% python3 -q
>>> import numpy as np
>>> np.set_printoptions(precision=3, suppress=True, linewidth=100, sign=" ")
>>> rnd = lambda a: np.round(a, 3) + 0
>>> K = np.load("test2.npy")
>>> print(K)
[[-5  0  0]
 [ 0  0  0]
 [ 0  0  0]
 [ 2  0  5]
 [ 0  0  5]
 [ 0 -5  4]
 [ 4  0  0]
 [ 0  5 -2]]
>>> # row 2 repeats row 1
>>> rng = np.random.default_rng(80)
>>> B = K + rng.integers(-2, 3, (8, 1)) @ rng.integers(-2, 3, (1, 3))
>>> print(B)
[[-7  0 -2]
 [-1  0 -1]
 [ 2  0  2]
 [ 4  0  7]
 [-1  0  4]
 [ 2 -5  6]
 [ 4  0  0]
 [ 0  5 -2]]
>>> print(np.linalg.matrix_rank(B - K, tol=1e-8))
1
>>> print(B - K)
[[-2  0 -2]
 [-1  0 -1]
 [ 2  0  2]
 [ 2  0  2]
 [-1  0 -1]
 [ 2  0  2]
 [ 0  0  0]
 [ 0  0  0]]
>>> r0 = np.array([2, -3])
>>> print(np.array([np.convolve(row, r0, "same") for row in K]))
[[-10  15   0]
 [  0   0   0]
 [  0   0   0]
 [  4  -6  10]
 [  0   0  10]
 [  0 -10  23]
 [  8 -12   0]
 [  0  10 -19]]
>>> print(np.convolve(K[7], r0))
[  0  10 -19   6]
>>> def softmax(z):
...     e = np.exp(z - z.max(axis=-1, keepdims=True))
...     return e / e.sum(axis=-1, keepdims=True)
... 
>>> print(rnd(softmax(K).sum(axis=1)))
[ 1.  1.  1.  1.  1.  1.  1.  1.]
>>> S = K @ K.T / np.sqrt(3)
>>> print(softmax(S)[1] @ K)
[ 0.125  0.     1.5  ]
>>> print(rnd(softmax(S + np.triu(np.full(S.shape, -np.inf), 1))))
[[ 1.     0.     0.     0.     0.     0.     0.     0.   ]
 [ 0.5    0.5    0.     0.     0.     0.     0.     0.   ]
 [ 0.333  0.333  0.333  0.     0.     0.     0.     0.   ]
 [ 0.     0.     0.     1.     0.     0.     0.     0.   ]
 [ 0.     0.     0.     0.5    0.5    0.     0.     0.   ]
 [ 0.     0.     0.     0.     0.     1.     0.     0.   ]
 [ 0.     0.     0.     0.01   0.     0.     0.99   0.   ]
 [ 0.     0.     0.     0.     0.     0.     0.     1.   ]]
>>> data = np.load("mat.npy")
>>> print(data)
[[-2.  0.  0.]
 [ 0.  0. -2.]
 [ 0. -1. -2.]]
>>> # splits into 2 blocks
>>> x = np.array([8, -4, -6])
>>> y = data @ x
>>> print(y)
[-16.  12.  16.]
>>> print(rnd(np.linalg.solve(data, y + data[:, 2])))
[ 8. -4. -5.]
>>> print(rnd(np.linalg.solve(data.T, data[0])))
[ 1.  0.  0.]
>>> print(rnd(np.linalg.solve(data, 5 * y)))
[ 40. -20. -30.]
>>> print(rnd(np.linalg.solve(data, y)))
[ 8. -4. -6.]
